$ python3 -q
>>> import numpy as np
>>> import numpy.linalg as la
>>> np.set_printoptions(precision=1, suppress=True, linewidth=160)
>>> X = np.loadtxt("out10.csv", delimiter=",")
>>> X.round(1) + 0
array([[ 0. ,  0.1,  0.1,  0. ],
       [-1.3, -1.9, -1.9,  1.3],
       [-2.1, -3. , -3. ,  2.1],
       [-2.5, -3.8, -4. ,  2.6],
       [-0.6, -1.1, -1.3,  0.8],
       [-1. , -1.8, -1.7,  1.3],
       [-0.9, -1.3, -1.1,  0.9],
       [ 1.3,  1.9,  1.9, -1.3],
       [ 1.1,  2. ,  2. , -1.4],
       [ 0.4,  0.6,  0.4, -0.5],
       [ 3.8,  5.8,  5.7, -3.9],
       [ 1.9,  2.7,  2.6, -2. ],
       [-0.4, -0.4, -0.3,  0.2],
       [-0.5, -0.7, -0.6,  0.5],
       [ 1.9,  2.4,  2.4, -1.8],
       [-0.3, -0.2, -0.3,  0. ],
       [-1.9, -2.9, -2.7,  1.9],
       [-2.4, -3.8, -3.8,  2.5],
       [-0.5, -0.8, -0.3,  0.5],
       [-2. , -2.9, -3.1,  2. ],
       [ 5.3,  8.2,  8.1, -5.2],
       [ 3.8,  5.6,  5.6, -3.7],
       [ 1.6,  2.3,  2.6, -1.7],
       [-1.7, -2.5, -2.4,  1.7],
       [-0.2, -0.5, -0.7,  0.4],
       [ 0.6,  0.9,  1.1, -0.7],
       [ 2.3,  3.7,  3.6, -2.4],
       [ 0.5,  1. ,  1. , -0.5],
       [ 2.4,  3.6,  3.5, -2.4],
       [ 0.7,  0.7,  0.8, -0.6],
       [-1. , -1.2, -1.2,  0.9],
       [ 0.4,  0.6,  0.8, -0.4],
       [ 0.8,  1.1,  1.2, -0.5],
       [ 1.3,  1.8,  1.8, -1.3]])
>>> Ac = (X - X.mean(axis=0)) / X.std(axis=0)
>>> Ac.std(axis=0)
array([1., 1., 1., 1.])
>>> c = la.lstsq(np.delete(Ac, 1, axis=1), Ac[:, 1])[0]
>>> c
array([ 0.3,  0.4, -0.3])
>>> left, sig, Vh = la.svd(X)
>>> sig
array([27.6,  0.8,  0.5,  0.5])
>>> np.argmax(sig[:-1] / (sig[1:] + 1e-6)) + 1
np.int64(1)
>>> A2 = left[:, :1] @ np.diag(sig[:1]) @ Vh[:1]
>>> round(np.abs(X - A2).max(), 1)
np.float64(0.3)
>>> J = np.loadtxt("m.csv", delimiter=",")
>>> J
array([[1. , 0.7, 0.5],
       [0.7, 1. , 0.7],
       [0.5, 0.7, 1. ]])
>>> # equal to its transpose
>>> Q = J.astype(float).copy()
>>> for j in range(3):
...     Q[:, j] -= Q[:, :j] @ (Q[:, :j].T @ Q[:, j])
...     Q[:, j] /= la.norm(Q[:, j])
... 
>>> np.round(Q.T @ Q, 1) + 0
array([[1., 0., 0.],
       [0., 1., 0.],
       [0., 0., 1.]])
>>> Q.round(1) + 0
array([[ 0.8, -0.7,  0. ],
       [ 0.5,  0.6, -0.6],
       [ 0.4,  0.4,  0.8]])
